In [1]: import numpy as np

In [2]: import numpy.linalg as la

In [3]: np.set_printoptions(precision=4, suppress=True, linewidth=200)

In [4]: mat = -2 * np.eye(3) + np.eye(3, k=1)

In [5]: print(mat)
[[-2.  1.  0.]
 [ 0. -2.  1.]
 [ 0.  0. -2.]]

In [6]: # triangular, det is the product of the diagonal

In [7]: rng = np.random.default_rng(220437)

In [8]: lab = rng.permutation(3)

In [9]: print(lab)
[2 0 1]

In [10]: out = mat[lab][:, lab]

In [11]: print(np.sort(np.abs(la.eigvals(out))))
[2. 2. 2.]

In [12]: print(np.allclose(out, mat))
False

In [13]: print(np.diag(out))
[-2. -2. -2.]

In [14]: out = mat + rng.integers(-2, 3, (3, 2)) @ rng.integers(-2, 3, (2, 3))

In [15]: print(out)
[[ 4.  1. -2.]
 [-3.  4.  6.]
 [-2. -4. -4.]]

In [16]: print(np.abs(out - mat).sum(axis=1))
[ 8. 14.  8.]

In [17]: print(out - mat)
[[ 6.  0. -2.]
 [-3.  6.  5.]
 [-2. -4. -2.]]

In [18]: E = np.array([[0, 0, 0, 0, 0, 0],
    ...:     [0, 3, 0, 0, 0, 0],
    ...:     [0, 0, 3, 0, 0, 0],
    ...:     [0, 0, 0, 0, 0, 0],
    ...:     [0, 0, 0, 0, 0, 0],
    ...:     [0, 0, 0, 0, 0, 1]])

In [19]: ev, vecs = la.eig(mat)

In [20]: print(np.sort(la.eigvals(la.inv(mat))))
[-0.5 -0.5 -0.5]

In [21]: print(np.sort(la.eigvals(mat.T)))
[-2. -2. -2.]

In [22]: print(np.sort(la.eigvals(mat @ mat)))
[4. 4. 4.]

In [23]: m1 = np.load("block19.npy")

In [24]: print(m1)
[[-0.5812 -0.8137]
 [-0.8137  0.5812]]

In [25]: print(la.pinv(m1))
[[-0.5812 -0.8137]
 [-0.8137  0.5812]]

In [26]: print(np.round(m1[:, 1] @ m1[:, 0], 4))
0.0
